% python3 -q
>>> import numpy as np
>>> from numpy import linalg as LA
>>> np.set_printoptions(precision=1, suppress=True, linewidth=160, legacy="1.25")
>>> F = np.load("out10.npy")
>>> F
array([[-2.8, -2.8, -0.3],
       [ 2.8, -2.7, -1.1],
       [ 0.6, -0.9,  3.8]])
>>> f = np.array([-2, 3, 5])
>>> out = F + np.outer(f, np.eye(3)[2])
>>> out
array([[-2.8, -2.8, -2.3],
       [ 2.8, -2.7,  1.9],
       [ 0.6, -0.9,  8.8]])
>>> LA.matrix_rank(LA.inv(out) - LA.inv(F), tol=1e-8)
1
>>> round(LA.det(out) / LA.det(F), 1), round(float(1 + LA.solve(F, f)[2]), 1)
(2.0, 2.0)
>>> rng = np.random.default_rng(9505)
>>> z = rng.permutation(3)
>>> z
array([2, 1, 0])
>>> out = F[z][:, z]
>>> np.sort(np.abs(LA.eigvals(out)))
array([4., 4., 4.])
>>> np.allclose(out, F)
False
>>> x0 = np.array([-2, -3, 1])
>>> h1 = np.maximum(F @ x0, 0)
>>> np.maximum(F @ x0, 0) - np.maximum(-F @ x0, 0)
array([13.8,  1.3,  5.6])
>>> np.tanh(F @ x0)
array([1. , 0.9, 1. ])
>>> q, Rm = LA.qr(F)
>>> np.round(q.T @ q, 1) + 0
array([[1., 0., 0.],
       [0., 1., 0.],
       [0., 0., 1.]])
>>> Rm.round(1) + 0
array([[4., 0., 0.],
       [0., 4., 0.],
       [0., 0., 4.]])
>>> np.trace(q @ q.T)
3.0
>>> np.allclose(Rm.T @ Rm, F.T @ F)
True
>>> q, V = LA.qr(F[:, :2])[0], LA.qr(F[:, 2:])[0]
>>> s = LA.svd(q.T @ V, compute_uv=False)
>>> np.degrees(np.arccos(s.clip(0, 1)))
array([90.])
>>> round(LA.norm(q @ q.T - V @ V.T, 2), 1)
1.0
>>> arr = np.load("arr.npy")
>>> arr
array([[1, 0, 0, 0],
       [2, 1, 0, 0],
       [0, 0, 2, 0],
       [2, 0, 0, 2]])
>>> # triangular: eigenvalues sit on the diagonal
>>> out = F / LA.norm(F, axis=1, keepdims=True)
>>> gram = out @ out.T
>>> gram.round(1) + 0
array([[1., 0., 0.],
       [0., 1., 0.],
       [0., 0., 1.]])
>>> mat = np.load("x.npy")
>>> mat
array([[3., 1., 0.],
       [0., 3., 1.],
       [0., 0., 3.]])
>>> f = np.array([3, 0, 2])
>>> out = mat + np.outer(f, np.eye(3)[0])
>>> out
array([[6., 1., 0.],
       [0., 3., 1.],
       [2., 0., 3.]])
>>> LA.matrix_rank(out - mat)
1
>>> round(LA.det(out) / LA.det(mat), 1), round(float(1 + LA.solve(mat, f)[0]), 1)
(2.1, 2.1)
>>> np.allclose(out, out.T)
False
>>> (out + out.T) / 2
array([[6. , 0.5, 1. ],
       [0.5, 3. , 0.5],
       [1. , 0.5, 3. ]])
>>> (out - out.T) / 2
array([[ 0. ,  0.5, -1. ],
       [-0.5,  0. ,  0.5],
       [ 1. , -0.5,  0. ]])
>>> LA.matrix_power(out, 4)
array([[1332.,  407.,   99.],
       [ 198.,  111.,  110.],
       [ 814.,  198.,  111.]])
>>> np.round(np.abs(LA.eigvals(out)).max(), 1)
6.2
>>> out @ out
array([[36.,  9.,  1.],
       [ 2.,  9.,  6.],
       [18.,  2.,  9.]])
>>> def softmax(z):
...     e = np.exp(z - z.max(axis=-1, keepdims=True))
...     return e / e.sum(axis=-1, keepdims=True)
... 
>>> np.round(softmax(mat[2] + 3), 1) + 0
array([0. , 0. , 0.9])
>>> np.round(softmax(mat[2]), 1) + 0
array([0. , 0. , 0.9])
>>> softmax(mat).sum(axis=1)
array([1., 1., 1.])
>>> S = mat @ mat.T / np.sqrt(3)
>>> softmax(S).round(6).argmax(axis=1)
array([0, 1, 2])
>>> np.round(softmax(S), 1) + 0
array([[1., 0., 0.],
       [0., 1., 0.],
       [0., 0., 1.]])
>>> ev, V = LA.eig(mat)
>>> np.sort(LA.eigvals(mat.T))
array([3., 3., 3.])
>>> np.prod(ev)
27.0
>>> np.sort(LA.eigvals(mat @ mat))
array([9., 9., 9.])
>>> mat @ V[:, 0] - ev[0] * V[:, 0]
array([0., 0., 0.])
>>> E = np.loadtxt("sample3.csv", delimiter=",")
>>> E
array([[1. , 0. , 0. , 0. , 0. ],
       [0. , 0.5, 0. , 0.2, 0.2],
       [0. , 0.3, 0.3, 0. , 0.3],
       [0. , 0. , 0. , 0.5, 0.5],
       [0. , 0. , 0.5, 0. , 0.5]])
>>> theta = np.radians(15)
>>> Rm = np.eye(5)
>>> Rm[4, 4] = Rm[2, 2] = np.cos(theta)
>>> Rm[4, 2], Rm[2, 4] = -np.sin(theta), np.sin(theta)
>>> Rm
array([[ 1. ,  0. ,  0. ,  0. ,  0. ],
       [ 0. ,  1. ,  0. ,  0. ,  0. ],
       [ 0. ,  0. ,  1. ,  0. ,  0.3],
       [ 0. ,  0. ,  0. ,  1. ,  0. ],
       [ 0. ,  0. , -0.3,  0. ,  1. ]])
>>> out = E @ Rm.T
>>> out
array([[1. , 0. , 0. , 0. , 0. ],
       [0. , 0.5, 0.1, 0.2, 0.2],
       [0. , 0.3, 0.4, 0. , 0.2],
       [0. , 0. , 0.1, 0.5, 0.5],
       [0. , 0. , 0.6, 0. , 0.4]])
>>> round(LA.det(Rm), 1), np.round(np.trace(Rm), 1)
(1.0, 4.9)
>>> E @ np.ones(5)
array([1., 1., 1., 1., 1.])
>>> pr = np.eye(5)[4]
>>> for _ in range(7):
...     pr = pr @ E
...     print(pr.round(1))
... 
[0.  0.  0.5 0.  0.5]
[0.  0.2 0.4 0.  0.4]
[0.  0.2 0.3 0.  0.4]
[0.  0.2 0.3 0.1 0.4]
[0.  0.2 0.3 0.1 0.4]
[0.  0.2 0.3 0.1 0.4]
[0.  0.2 0.3 0.1 0.4]
>>> x0 = np.array([1, 5, 2, -1, -2])
>>> h1 = np.maximum(E @ x0, 0)
>>> np.tanh(E @ x0)
array([ 0.8,  0.9,  0.9, -0.9,  0. ])
>>> E * (h1 > 1e-9)[:, None]
array([[1. , 0. , 0. , 0. , 0. ],
       [0. , 0.5, 0. , 0.2, 0.2],
       [0. , 0.3, 0.3, 0. , 0.3],
       [0. , 0. , 0. , 0. , 0. ],
       [0. , 0. , 0. , 0. , 0. ]])
>>> np.maximum(E @ x0, 0) - np.maximum(-E @ x0, 0)
array([ 1. ,  1.8,  1.7, -1.5,  0. ])
>>> h1
array([1. , 1.8, 1.7, 0. , 0. ])
>>> np.flatnonzero(h1 > 1e-9)
array([0, 1, 2])
>>> E.T @ h1
array([1. , 1.4, 0.6, 0.4, 1. ])
